$ python -q
>>> import numpy as np
>>> from numpy import linalg as LA
>>> np.set_printoptions(precision=2, suppress=True, linewidth=200)
>>> def rnd(a):
...     return np.round(a, 2) + 0
... 
>>> feats = np.load("case19.npy")
>>> print(rnd(feats))
[[-0.64  0.55  0.55]
 [ 0.55  0.82 -0.18]
 [ 0.55 -0.18  0.82]]
>>> B = LA.inv(feats)
>>> print(rnd(LA.cond(feats)))
1.0
>>> print((np.abs(B) > 1e-9).astype(int))
[[1 1 1]
 [1 1 1]
 [1 1 1]]
>>> B = feats / LA.norm(feats, axis=1, keepdims=True)
>>> gram = B @ B.T
>>> print((np.abs(gram) > 0.9).astype(int))
[[1 0 0]
 [0 1 0]
 [0 0 1]]
>>> print(rnd(np.degrees(np.arccos(np.clip(gram[0, 1], -1, 1)))))
90.0
>>> basis = 10 * np.array([[-1.9, 1.9, 1.9], [0.7, 0.0, -0.1]])
>>> rng = np.random.default_rng(3157)
>>> idx = rng.integers(0, 2, 12)
>>> E = basis[idx] + rng.normal(size=(12, 3))
>>> print(rnd(E))
[[-17.03  19.32  20.21]
 [  6.63  -0.71  -3.07]
 [-18.91  18.84  17.68]
 [-19.07  19.82  18.09]
 [  6.24   0.34   0.01]
 [-18.49  18.94  18.38]
 [-18.04  18.    19.4 ]
 [  5.59  -0.17  -1.8 ]
 [  6.75   0.98   0.89]
 [  7.3   -1.65  -1.5 ]
 [  6.23   0.26  -2.07]
 [  6.58   1.04  -0.2 ]]
>>> B = np.c_[E[:, :2] @ np.array([[4, -1], [2, -1]]), np.array([5, 5, 4, 1, 4, 4, -4, -4, 0, 1, -2, 1])]
>>> print(rnd(B))
[[-29.5   -2.28   5.  ]
 [ 25.08  -5.91   5.  ]
 [-37.96   0.07   4.  ]
 [-36.62  -0.76   1.  ]
 [ 25.67  -6.59   4.  ]
 [-36.08  -0.45   4.  ]
 [-36.16   0.04  -4.  ]
 [ 22.04  -5.43  -4.  ]
 [ 28.98  -7.73   0.  ]
 [ 25.91  -5.65   1.  ]
 [ 25.45  -6.49  -2.  ]
 [ 28.41  -7.62   1.  ]]
>>> print(rnd(LA.norm(LA.qr(E)[0].T @ B, axis=0) ** 2 / ((B ** 2).sum(axis=0) + 1e-12)))
[1.  1.  0.2]
>>> print(rnd(LA.norm(B - E @ LA.lstsq(E, B)[0], axis=0)))
[ 0.    0.   10.49]
>>> print(LA.matrix_rank(np.c_[E, B]))
4
>>> dist = LA.norm(B[:, None] - B[None], axis=-1)
>>> print(rnd(LA.norm(B - B.mean(axis=0), axis=1)))
[30.22 25.   38.71 37.2  25.51 36.8  37.2  22.28 28.8  25.53 25.34 28.2 ]
>>> print((dist + 1e9 * np.eye(12)).round(6).argmin(axis=1))
[ 5  4  5  5  1  2  3 10 11 10  9  8]
>>> print(dist.shape)
(12, 12)
>>> print(dist.mean(axis=1).argmax())
2
>>> print(rnd(dist[:5, :5]))
[[ 0.   54.7   8.84  8.31 55.34]
 [54.7   0.   63.33 62.05  1.34]
 [ 8.84 63.33  0.    3.39 63.97]
 [ 8.31 62.05  3.39  0.   62.63]
 [55.34  1.34 63.97 62.63  0.  ]]
>>> print(np.flatnonzero(dist[2] < dist.mean() / 2))
[0 2 3 5 6]
>>> Xc = E - E.mean(axis=0)
>>> V = LA.svd(Xc)[2][:1]
>>> B = Xc - Xc @ V.T @ V
>>> print(rnd(LA.norm(B) / LA.norm(Xc)))
0.07
>>> print(rnd(np.cov(Xc @ V.T, rowvar=False)))
363.67
>>> print(rnd(np.diag(V.T @ V)))
[0.45 0.26 0.29]
>>> W1 = np.array([[-2, -7, 1, -1, -2], [-9, -9, 7, 7, 1], [6, -8, 9, 6, -6]])
>>> beta = np.array([-3, -9, -8, 4, 7])
>>> hid = np.maximum(E @ W1 + beta, 0)
>>> print(rnd((hid > 0).mean(axis=0)))
[0.   0.   0.67 0.67 0.25]
>>> basis = np.array([[1, 0], [-2, 1], [-2, 2], [0, 1], [-1, 2]])
>>> print((hid @ basis).round(6).argmax(axis=1))
[1 1 1 1 1 1 1 1 1 0 1 1]
>>> proj = E @ LA.solve(E.T @ E, E.T)
>>> print(rnd(np.trace(proj)))
3.0
>>> theta = rng.uniform(0, 2 * np.pi, 17)
>>> q, _ = LA.qr(np.array([[-0.4, 0.5], [-1.2, 0.5], [1.6, 0.9]]))
>>> A = 3 * np.c_[np.cos(theta), np.sin(theta)] @ q.T
>>> print(rnd(A))
[[ 0.27  1.36 -2.66]
 [ 1.63  2.27  1.08]
 [-0.17  0.72 -2.91]
 [-0.69 -0.11 -2.92]
 [ 0.65  0.04  2.93]
 [ 0.09 -0.85  2.88]
 [ 0.54 -0.15  2.95]
 [ 1.64  2.44  0.61]
 [ 1.46  2.56 -0.54]
 [ 0.08  1.09 -2.79]
 [-1.18 -1.03 -2.56]
 [ 1.45  2.56 -0.58]
 [ 0.1   1.13 -2.78]
 [ 0.04 -0.92  2.86]
 [-1.58 -2.55 -0.06]
 [ 1.49  1.76  1.92]
 [-1.21 -2.41  1.31]]
>>> T = np.stack([A, -3 * A, A[::-1]])
>>> print(LA.matrix_rank(T))
[2 2 2]
>>> x0 = np.array([0, 5, -1])
>>> rhs = E @ x0
>>> print(rnd(rhs))
[76.38 -0.49 76.51 81.01  1.71 76.29 70.62  0.96  4.   -6.76  3.36  5.38]
>>> print(rnd(LA.solve(E.T @ E, E.T @ rhs)))
[ 0.  5. -1.]
>>> print(rnd(LA.lstsq(E, rhs)[0]))
[ 0.  5. -1.]
>>> print(rnd(LA.pinv(E) @ E))
[[1. 0. 0.]
 [0. 1. 0.]
 [0. 0. 1.]]
>>> rhs = rhs + 0.3 * rng.normal(size=12)
>>> print(rnd(rhs))
[76.48 -0.49 75.64 80.86  2.34 76.28 70.22  0.9   3.91 -6.85  3.62  5.53]
>>> beta, *_ = LA.lstsq(E, rhs)
>>> print(rnd(beta))
[ 0.03  4.97 -0.96]
>>> print(rnd(E.T @ (rhs - E @ beta)))
[0. 0. 0.]
>>> print(beta.round())
[ 0.  5. -1.]
>>> print(rnd(LA.norm(rhs - E @ beta)))
0.98
>>> arr = np.array([[0.0, 0.0], [-0.02, 0.05]])
>>> print(rnd(np.trace(LA.pinv(arr) @ arr)))
1.0
>>> print(np.abs(np.diag(LA.qr(arr)[1])) > 1e-9)
[ True False]
>>> print(rnd(LA.det(arr[::-1])))
0.0
>>> print(rnd(LA.det(2 * arr)), rnd(LA.det(arr)))
0.0 0.0
>>> print(np.poly(arr))
[ 1.   -0.05  0.  ]
>>> print(rnd(LA.det(arr.T)))
0.0
>>> print(np.einsum("ii->", arr))
0.05
>>> Uu, sv, vt = LA.svd(A)
>>> print(np.argmax(sv[:-1] / (sv[1:] + 1e-6)) + 1)
2
>>> B = Uu[:, :2] @ np.diag(sv[:2]) @ vt[:2]
>>> print(rnd(LA.norm(A - B) / LA.norm(A)))
0.0
>>> print(rnd(np.abs(A - B).max()))
0.0
>>> print(rnd(B))
[[ 0.27  1.36 -2.66]
 [ 1.63  2.27  1.08]
 [-0.17  0.72 -2.91]
 [-0.69 -0.11 -2.92]
 [ 0.65  0.04  2.93]
 [ 0.09 -0.85  2.88]
 [ 0.54 -0.15  2.95]
 [ 1.64  2.44  0.61]
 [ 1.46  2.56 -0.54]
 [ 0.08  1.09 -2.79]
 [-1.18 -1.03 -2.56]
 [ 1.45  2.56 -0.58]
 [ 0.1   1.13 -2.78]
 [ 0.04 -0.92  2.86]
 [-1.58 -2.55 -0.06]
 [ 1.49  1.76  1.92]
 [-1.21 -2.41  1.31]]
>>> print(rnd(LA.norm(A - B, 2)), rnd(sv[2]))
0.0 0.0
>>> data = np.loadtxt("dump.csv", delimiter=",")
>>> print(rnd(data))
[[ 1.    0.    0.  ]
 [ 0.    0.71 -0.71]
 [ 0.    0.71  0.71]]
>>> q = data.astype(float).copy()
>>> for j in range(3):
...     q[:, j] -= q[:, :j] @ (q[:, :j].T @ q[:, j])
...     q[:, j] /= LA.norm(q[:, j])
... 
>>> print(rnd(q.T @ q))
[[1. 0. 0.]
 [0. 1. 0.]
 [0. 0. 1.]]
>>> print(rnd(q))
[[ 1.    0.    0.  ]
 [ 0.    0.71 -0.71]
 [ 0.    0.71  0.71]]
>>> print(np.flatnonzero(LA.matrix_power((q != 0) + (q.T != 0) + np.eye(3), 3)[1]))
[1 2]
>>> print((q != 0).astype(int))
[[1 0 0]
 [0 1 1]
 [0 1 1]]
>>> print(rnd(np.sort(LA.eigvals(q).real)))
[0.71 0.71 1.  ]
>>> B = data / LA.norm(data, axis=1, keepdims=True)
>>> gram = B @ B.T
>>> print(rnd(gram))
[[1. 0. 0.]
 [0. 1. 0.]
 [0. 0. 1.]]
>>> print((gram - 2 * np.eye(3)).round(6).argmax(axis=1))
[1 0 0]
>>> print((np.abs(gram) > 0.9).astype(int))
[[1 0 0]
 [0 1 0]
 [0 0 1]]
>>> print(np.argwhere(np.triu(np.abs(gram) > 0.95, 1)))
[]
>>> x0 = np.array([1, -3, 3])
>>> print([p for p in range(1, 25) if np.allclose(LA.matrix_power(data, p), np.eye(3))])
[8, 16, 24]
>>> print(rnd(np.sort(np.abs(np.degrees(np.angle(LA.eigvals(data)))))))
[ 0. 45. 45.]
>>> print(rnd(data.T @ (data @ x0)))
[ 1. -3.  3.]
>>> print(rnd(LA.inv(data)))
[[ 1.    0.    0.  ]
 [ 0.    0.71  0.71]
 [ 0.   -0.71  0.71]]
>>> print(3 - LA.matrix_rank(data - np.eye(3), tol=1e-8))
1
>>> print(rnd(LA.det(data)))
1.0
>>> print(rnd(np.abs(LA.eigvals(data))))
[1. 1. 1.]
>>> W0 = np.loadtxt("data.csv", delimiter=",")
>>> print(W0)
[[ 0.93 -1.58  0.26]
 [ 3.   -5.84  0.31]
 [ 1.6  -3.96 -0.29]
 [ 0.    0.21 -0.13]]
>>> proj = np.triu(np.array([[7, 8], [0, 5]]), 1) + np.eye(2)
>>> B = proj @ arr @ LA.inv(proj)
>>> print(LA.matrix_rank(B))
1
>>> print(rnd(np.trace(B)), np.trace(arr))
0.05 0.05
>>> print(rnd(B))
[[-0.16  1.68]
 [-0.02  0.21]]
>>> print(np.argsort(-LA.norm(W0, axis=0).round(6), kind="stable")[:3])
[1 0 2]
>>> Uu, sv, vt = LA.svd(W0)
>>> print(rnd(sv))
[8.04 0.59 0.15]
>>> B = Uu[:, :1] @ np.diag(sv[:1]) @ vt[:1]
>>> print(rnd(B))
[[ 0.8  -1.65  0.04]
 [ 2.87 -5.91  0.13]
 [ 1.86 -3.83  0.09]
 [-0.08  0.17  0.  ]]
>>> print(LA.matrix_rank(B))
1
>>> print(rnd(LA.norm(W0 - B) / LA.norm(W0)))
0.08
>>> print(LA.matrix_rank(W0, rtol=0.05))
2
>>> J = np.array([[1, 1, -1, -1, 1, 1, -1, -1],
...     [1, -1, -1, 1, -1, 1, 1, -1],
...     [1, 1, 1, 1, 1, 1, 1, 1],
...     [1, -1, 1, -1, 1, -1, 1, -1]])
>>> print(J)
[[ 1  1 -1 -1  1  1 -1 -1]
 [ 1 -1 -1  1 -1  1  1 -1]
 [ 1  1  1  1  1  1  1  1]
 [ 1 -1  1 -1  1 -1  1 -1]]
>>> r0, g = J[2], J[1]
>>> print(r0 @ r0)
8
>>> pr = (r0 @ g) / (r0 @ r0) * r0
>>> print(LA.matrix_rank(np.outer(r0, g)))
1
>>> print(rnd(LA.norm(r0 + g) ** 2 + LA.norm(r0 - g) ** 2))
32.0
>>> print(rnd(A @ LA.pinv(A) @ A))
[[ 0.27  1.36 -2.66]
 [ 1.63  2.27  1.08]
 [-0.17  0.72 -2.91]
 [-0.69 -0.11 -2.92]
 [ 0.65  0.04  2.93]
 [ 0.09 -0.85  2.88]
 [ 0.54 -0.15  2.95]
 [ 1.64  2.44  0.61]
 [ 1.46  2.56 -0.54]
 [ 0.08  1.09 -2.79]
 [-1.18 -1.03 -2.56]
 [ 1.45  2.56 -0.58]
 [ 0.1   1.13 -2.78]
 [ 0.04 -0.92  2.86]
 [-1.58 -2.55 -0.06]
 [ 1.49  1.76  1.92]
 [-1.21 -2.41  1.31]]
>>> print(np.abs(np.diag(LA.qr(A)[1])) > 1e-9)
[ True  True False]
>>> print(np.unique(A.round(6), axis=0).shape)
(17, 3)
>>> print(np.allclose(A[:-1].T @ LA.lstsq(A[:-1].T, A[-1])[0], A[-1]))
True
>>> B = J / LA.norm(J, axis=1, keepdims=True)
>>> gram = B @ B.T
>>> print(np.argwhere(np.triu(np.abs(gram) > 0.95, 1)))
[]
>>> print(rnd(LA.norm(B, axis=1)))
[1. 1. 1. 1.]
>>> print(np.degrees(np.arccos(np.clip(gram[2, 1], -1, 1))))
90.0
>>> print(rnd(gram))
[[1. 0. 0. 0.]
 [0. 1. 0. 0.]
 [0. 0. 1. 0.]
 [0. 0. 0. 1.]]
>>> print((gram - 2 * np.eye(4)).round(6).argmax(axis=1))
[1 0 0 0]
>>> m1 = np.load("a.npy")
>>> print(rnd(m1))
[[-1.98  1.2  -1.74  0.77]
 [ 1.1  -1.69 -2.08  0.77]
 [ 0.88  1.08 -1.28 -2.32]
 [ 1.76  1.87 -0.02  1.55]]
>>> W1 = np.array([[1, 1, 2, 3], [0, 2, 2, 1], [3, 0, 0, 1], [1, 0, 1, 0]])
>>> beta = np.array([2, 1, -3, 1])
>>> hid = np.maximum(m1 @ W1 + beta, 0)
>>> print((hid > 0).mean(axis=0))
[0.25 0.75 0.25 0.75]
>>> basis = np.array([[-3, -1, 0], [1, 2, 2], [-1, 1, 3], [2, -1, 3]])
>>> print((hid @ basis).round(6).argmax(axis=1))
[1 2 2 2]
>>> print(rnd(hid @ basis))
[[ 1.43  2.86  2.86]
 [ 1.05 -0.53  1.58]
 [10.93  4.66 18.42]
 [ 1.18  5.43 54.84]]
>>> print(W1 @ basis)
[[ 2  0 17]
 [ 2  5 13]
 [-7 -4  3]
 [-4  0  3]]
>>> print(rnd(m1 @ m1.T))
[[9. 0. 0. 0.]
 [0. 9. 0. 0.]
 [0. 0. 9. 0.]
 [0. 0. 0. 9.]]
>>> r0 = np.array([-3, 3, 5, -6])
>>> B = m1 + np.outer(r0, np.eye(4)[3])
>>> print(LA.matrix_rank(LA.inv(B) - LA.inv(m1), tol=1e-8))
1
>>> print(rnd(B))
[[-1.98  1.2  -1.74 -2.23]
 [ 1.1  -1.69 -2.08  3.77]
 [ 0.88  1.08 -1.28  2.68]
 [ 1.76  1.87 -0.02 -4.45]]
>>> def softmax(z):
...     e = np.exp(z - z.max(axis=-1, keepdims=True))
...     return e / e.sum(axis=-1, keepdims=True)
... 
>>> print(softmax(B).sum(axis=1))
[1. 1. 1. 1.]
>>> print(rnd(softmax(10 * B[2])))
[0. 0. 0. 1.]
>>> scores = B @ B.T / np.sqrt(4)
>>> print(rnd(softmax(scores)))
[[0.91 0.   0.   0.09]
 [0.   1.   0.   0.  ]
 [0.   0.64 0.36 0.  ]
 [0.   0.   0.   1.  ]]
